% python3 -q
>>> import numpy as np
>>> from numpy import linalg as LA
>>> np.set_printoptions(suppress=True, linewidth=120)
>>> data = np.loadtxt("test13.csv", delimiter=",")
>>> data
array([[ 2.,  0.,  0.,  0.,  0.,  0.,  0.,  0.],
       [ 0.,  7.,  1.,  3.,  0.,  0.,  1.,  0.],
       [ 0., 23.,  5., 13.,  0.,  0.,  3.,  0.],
       [ 0., 55., 13., 33.,  0.,  0.,  7.,  0.],
       [ 0., 47., 11., 28.,  0.,  0.,  6.,  0.],
       [ 0., 71., 17., 43.,  0.,  0.,  9.,  0.],
       [ 0., 47., 11., 28.,  0.,  0.,  6.,  0.],
       [ 2.,  0.,  0.,  0.,  0.,  0.,  0.,  0.],
       [ 0.,  7.,  1.,  3.,  0.,  0.,  1.,  0.],
       [ 0., 47., 11., 28.,  0.,  0.,  6.,  0.],
       [ 0., 23.,  5., 13.,  0.,  0.,  3.,  0.],
       [ 2.,  0.,  0.,  0.,  0.,  0.,  0.,  0.],
       [ 0.,  7.,  1.,  3.,  0.,  0.,  1.,  0.],
       [ 0., 47., 11., 28.,  0.,  0.,  6.,  0.],
       [ 0., 47., 11., 28.,  0.,  0.,  6.,  0.],
       [ 0., 39.,  9., 23.,  0.,  0.,  5.,  0.],
       [ 0., 63., 15., 38.,  0.,  0.,  8.,  0.],
       [ 0.,  7.,  1.,  3.,  0.,  0.,  1.,  0.],
       [ 0., 71., 17., 43.,  0.,  0.,  9.,  0.],
       [ 0., 23.,  5., 13.,  0.,  0.,  3.,  0.],
       [ 0.,  7.,  1.,  3.,  0.,  0.,  1.,  0.],
       [ 2.,  0.,  0.,  0.,  0.,  0.,  0.,  0.],
       [ 2.,  0.,  0.,  0.,  0.,  0.,  0.,  0.],
       [ 0., 55., 13., 33.,  0.,  0.,  7.,  0.],
       [ 0.,  7.,  1.,  3.,  0.,  0.,  1.,  0.],
       [ 0., 63., 15., 38.,  0.,  0.,  8.,  0.],
       [ 0.,  7.,  1.,  3.,  0.,  0.,  1.,  0.],
       [ 0., 63., 15., 38.,  0.,  0.,  8.,  0.],
       [ 0., 71., 17., 43.,  0.,  0.,  9.,  0.],
       [ 0., 23.,  5., 13.,  0.,  0.,  3.,  0.],
       [ 2.,  0.,  0.,  0.,  0.,  0.,  0.,  0.],
       [ 0., 31.,  7., 18.,  0.,  0.,  4.,  0.],
       [ 0., 47., 11., 28.,  0.,  0.,  6.,  0.],
       [ 0., 47., 11., 28.,  0.,  0.,  6.,  0.]])
>>> rng = np.random.default_rng(58)
>>> B = data + rng.integers(-2, 3, (34, 3)) @ rng.integers(-2, 3, (3, 8))
>>> B
array([[ 2., -2., -2., -1.,  1.,  2., -2., -2.],
       [ 4., 13.,  5., 11.,  0., -7.,  7.,  0.],
       [ 2., 25.,  0., 12.,  5., -1., -1., -4.],
       [ 4., 59., 19., 43., -2., -6., 15.,  0.],
       [-2., 41., 12., 27., -3.,  5.,  6.,  0.],
       [-4., 69., 21., 40., -5.,  2., 11.,  6.],
       [ 4., 55., 13., 34.,  2., -8., 10.,  0.],
       [ 2.,  0.,  4.,  3., -3., -1.,  4.,  2.],
       [ 4., 17.,  1.,  7.,  4., -9.,  3.,  0.],
       [ 0., 49., 17., 32., -4., -3., 12.,  4.],
       [ 2., 27.,  2., 13.,  4., -3.,  1., -2.],
       [ 6., 10., -4.,  1.,  7., -8., -2., -2.],
       [-4.,  3.,  3., -1., -4.,  4.,  1.,  4.],
       [-2., 41.,  8., 24.,  0.,  6.,  2., -2.],
       [-2., 41.,  8., 24.,  0.,  6.,  2., -2.],
       [ 2., 41., 16., 31., -4., -4., 13.,  2.],
       [ 4., 63.,  9., 40.,  6.,  0.,  4., -8.],
       [ 4.,  9.,  5., 12., -1., -4.,  7., -2.],
       [-2., 67., 20., 43., -4.,  3., 11.,  2.],
       [-4., 21., 13., 13., -8.,  1.,  9.,  8.],
       [ 2., 11., -6.,  0.,  7., -2., -5., -4.],
       [-2., -2.,  8.,  0., -8.,  1.,  6.,  8.],
       [ 4.,  0.,  1.,  4.,  0., -1.,  2., -2.],
       [ 4., 65.,  9., 34.,  7., -8.,  5., -2.],
       [-4.,  5.,  5.,  0., -5.,  2.,  3.,  6.],
       [-4., 59., 17., 34., -4.,  4.,  8.,  4.],
       [ 2., 11.,  2.,  6.,  1., -4.,  3.,  0.],
       [-2., 65., 20., 38., -4., -2., 12.,  6.],
       [ 4., 73., 17., 49.,  2., -3., 11., -4.],
       [ 4., 29.,  5., 18.,  3., -6.,  5., -2.],
       [ 6., 10.,  0.,  4.,  4., -9.,  2.,  0.],
       [ 2., 39.,  4., 17.,  5., -6.,  2.,  0.],
       [-2., 51., 10., 23.,  1., -2.,  4.,  4.],
       [-2., 47.,  6., 21.,  3.,  2.,  0.,  0.]])
>>> LA.matrix_rank(B - data, tol=1e-8)
np.int64(3)
>>> np.abs(B - data).sum(axis=1)
array([12., 35., 24., 40., 18., 28., 34., 17., 33., 29., 20., 38., 26., 27., 27., 37., 30., 32., 20., 37., 35., 37.,
       12., 38., 28., 26., 17., 25., 23., 28., 33., 27., 21., 25.])
>>> rk = LA.matrix_rank(data)
>>> rk
np.int64(3)
>>> N = LA.svd(data)[2][rk:].T
>>> np.allclose(data @ N, 0)
True
>>> np.round(N @ N.T, 1) + 0
array([[ 0. ,  0. ,  0. ,  0. ,  0. ,  0. ,  0. ,  0. ],
       [ 0. ,  0. ,  0.1,  0. ,  0. ,  0. , -0.2,  0. ],
       [ 0. ,  0.1,  0.8, -0.4,  0. ,  0. ,  0. ,  0. ],
       [ 0. ,  0. , -0.4,  0.2,  0. ,  0. ,  0.1,  0. ],
       [ 0. ,  0. ,  0. ,  0. ,  1. ,  0. ,  0. ,  0. ],
       [ 0. ,  0. ,  0. ,  0. ,  0. ,  1. ,  0. ,  0. ],
       [ 0. , -0.2,  0. ,  0.1,  0. ,  0. ,  1. ,  0. ],
       [ 0. ,  0. ,  0. ,  0. ,  0. ,  0. ,  0. ,  1. ]])
>>> [int(LA.matrix_rank(data[:i])) for i in range(1, len(data) + 1)]
[1, 2, 3, 3, 3, 3, 3, 3, 3, 3, 3, 3, 3, 3, 3, 3, 3, 3, 3, 3, 3, 3, 3, 3, 3, 3, 3, 3, 3, 3, 3, 3, 3, 3]
>>> print(LA.matrix_rank(data.T @ data), LA.matrix_rank(data @ data.T))
3 3
>>> [int(LA.matrix_rank(data[:, :j + 1])) for j in range(8)]
[1, 2, 3, 3, 3, 3, 3, 3]
>>> x = np.array([1, 0, 0, 1, 2, 0, 1, 1])
>>> h1 = np.maximum(data @ x, 0)
>>> data.T @ h1
array([   24., 38798.,  9134., 23212.,     0.,     0.,  4944.,     0.])
>>> h1
array([ 2.,  4., 16., 40., 34., 52., 34.,  2.,  4., 34., 16.,  2.,  4., 34., 34., 28., 46.,  4., 52., 16.,  4.,  2.,
        2., 40.,  4., 46.,  4., 46., 52., 16.,  2., 22., 34., 34.])
>>> np.maximum(data @ (3 * x), 0)
array([  6.,  12.,  48., 120., 102., 156., 102.,   6.,  12., 102.,  48.,   6.,  12., 102., 102.,  84., 138.,  12.,
       156.,  48.,  12.,   6.,   6., 120.,  12., 138.,  12., 138., 156.,  48.,   6.,  66., 102., 102.])
>>> np.unique(data.round(6), axis=0).shape
(9, 8)
>>> np.abs(np.diag(LA.qr(data)[1])) > 1e-9
array([ True,  True,  True, False, False, False, False, False])
>>> LA.lstsq(data[:-1].T, data[-1])[2]
np.int32(3)
>>> left, sig, VT = LA.svd(data)
>>> V = VT[:(sig > 1e-8).sum()]
>>> x = data[16] + 3 * data[15] + rng.integers(2) * np.eye(8)[5]
>>> x
array([  0., 180.,  42., 107.,   0.,   1.,  23.,   0.])
>>> LA.matrix_rank(np.vstack([data, x]))
np.int64(4)
>>> round(LA.norm(x - V.T @ V @ x), 1)
np.float64(1.0)
>>> np.round(np.diag(V.T @ V), 1) + 0
array([1. , 1. , 0.2, 0.8, 0. , 0. , 0. , 0. ])
>>> O, _ = LA.qr(np.array([[1.1, -0.1, 0.5],
...     [-0.8, 0.0, -1.6],
...     [0.2, -0.6, 0.9],
...     [-1.9, 1.1, -0.1],
...     [-1.4, 0.7, -0.5],
...     [1.2, -0.3, -0.4],
...     [2.6, 0.3, -1.1]]))
>>> E = O @ O.T
>>> E.round(1) + 0
array([[ 0.2, -0.3,  0. ,  0. , -0.1,  0. ,  0.2],
       [-0.3,  0.8, -0.2, -0.1,  0.1,  0.1,  0. ],
       [ 0. , -0.2,  0.2, -0.2, -0.2,  0. , -0.3],
       [ 0. , -0.1, -0.2,  0.6,  0.3, -0.2,  0. ],
       [-0.1,  0.1, -0.2,  0.3,  0.2, -0.1,  0. ],
       [ 0. ,  0.1,  0. , -0.2, -0.1,  0.1,  0.2],
       [ 0.2,  0. , -0.3,  0. ,  0. ,  0.2,  0.8]])
>>> left, sig, VT = LA.svd(E)
>>> sig.round(1) + 0
array([1., 1., 1., 0., 0., 0., 0.])
>>> np.argmax(sig[:-1] / (sig[1:] + 1e-6)) + 1
np.int64(3)
>>> B = left[:, :3] @ np.diag(sig[:3]) @ VT[:3]
>>> round(float(np.abs(E - B).max()), 1)
0.0
>>> np.round(LA.norm(E - B, 2), 1), np.round(sig[3], 1)
(np.float64(0.0), np.float64(0.0))
>>> print(B.round(1) + 0)
[[ 0.2 -0.3  0.   0.  -0.1  0.   0.2]
 [-0.3  0.8 -0.2 -0.1  0.1  0.1  0. ]
 [ 0.  -0.2  0.2 -0.2 -0.2  0.  -0.3]
 [ 0.  -0.1 -0.2  0.6  0.3 -0.2  0. ]
 [-0.1  0.1 -0.2  0.3  0.2 -0.1  0. ]
 [ 0.   0.1  0.  -0.2 -0.1  0.1  0.2]
 [ 0.2  0.  -0.3  0.   0.   0.2  0.8]]
>>> B = np.array([[-5, -1], [-4, 5], [-3, -1], [4, -5], [1, 2], [3, 5], [3, 2]])
>>> LA.matrix_rank(np.vstack([E, B.T]))
np.int64(5)
>>> np.round(E @ B, 1)
array([[ 0.6, -1.5],
       [-1.2,  5.9],
       [-2.2, -0.9],
       [ 3.4, -4. ],
       [ 1.9, -0.9],
       [-0.5,  2.6],
       [ 3.1,  2.7]])
>>> np.round(np.einsum("ik,kj->ji", E, B), 1)
array([[ 0.6, -1.2, -2.2,  3.4,  1.9, -0.5,  3.1],
       [-1.5,  5.9, -0.9, -4. , -0.9,  2.6,  2.7]])
>>> np.round(np.einsum("ij->j", E), 1) + 0
array([ 0. ,  0.4, -0.5,  0.3,  0.3,  0.1,  0.9])
>>> np.round(np.einsum("ik,kj->ij", E, B), 1)
array([[ 0.6, -1.5],
       [-1.2,  5.9],
       [-2.2, -0.9],
       [ 3.4, -4. ],
       [ 1.9, -0.9],
       [-0.5,  2.6],
       [ 3.1,  2.7]])
>>> w, V = LA.eigh(E)
>>> np.round(V.T @ E @ V, 1) + 0
array([[0., 0., 0., 0., 0., 0., 0.],
       [0., 0., 0., 0., 0., 0., 0.],
       [0., 0., 0., 0., 0., 0., 0.],
       [0., 0., 0., 0., 0., 0., 0.],
       [0., 0., 0., 0., 1., 0., 0.],
       [0., 0., 0., 0., 0., 1., 0.],
       [0., 0., 0., 0., 0., 0., 1.]])
>>> np.round(LA.eigvalsh(E @ E), 1) + 0
array([0., 0., 0., 0., 1., 1., 1.])
>>> x = np.array([3, 2, 1, 1, 2, 2, 1])
>>> np.round(E * x, 1) + 0
array([[ 0.5, -0.6,  0. ,  0. , -0.2,  0. ,  0.2],
       [-1. ,  1.5, -0.2, -0.1,  0.2,  0.2,  0. ],
       [ 0.1, -0.3,  0.2, -0.2, -0.4,  0. , -0.3],
       [-0.1, -0.3, -0.2,  0.6,  0.7, -0.4,  0. ],
       [-0.3,  0.2, -0.2,  0.3,  0.5, -0.2,  0. ],
       [ 0.1,  0.2,  0. , -0.2, -0.2,  0.3,  0.2],
       [ 0.5, -0.1, -0.3,  0. ,  0. ,  0.4,  0.8]])
>>> np.round(E @ (2 * x), 1)
array([-0.2,  1.5, -1.6,  0.5,  0.7,  0.7,  2.8])
>>> np.round(np.einsum("ij,j->i", E, x), 1)
array([-0.1,  0.7, -0.8,  0.2,  0.4,  0.3,  1.4])
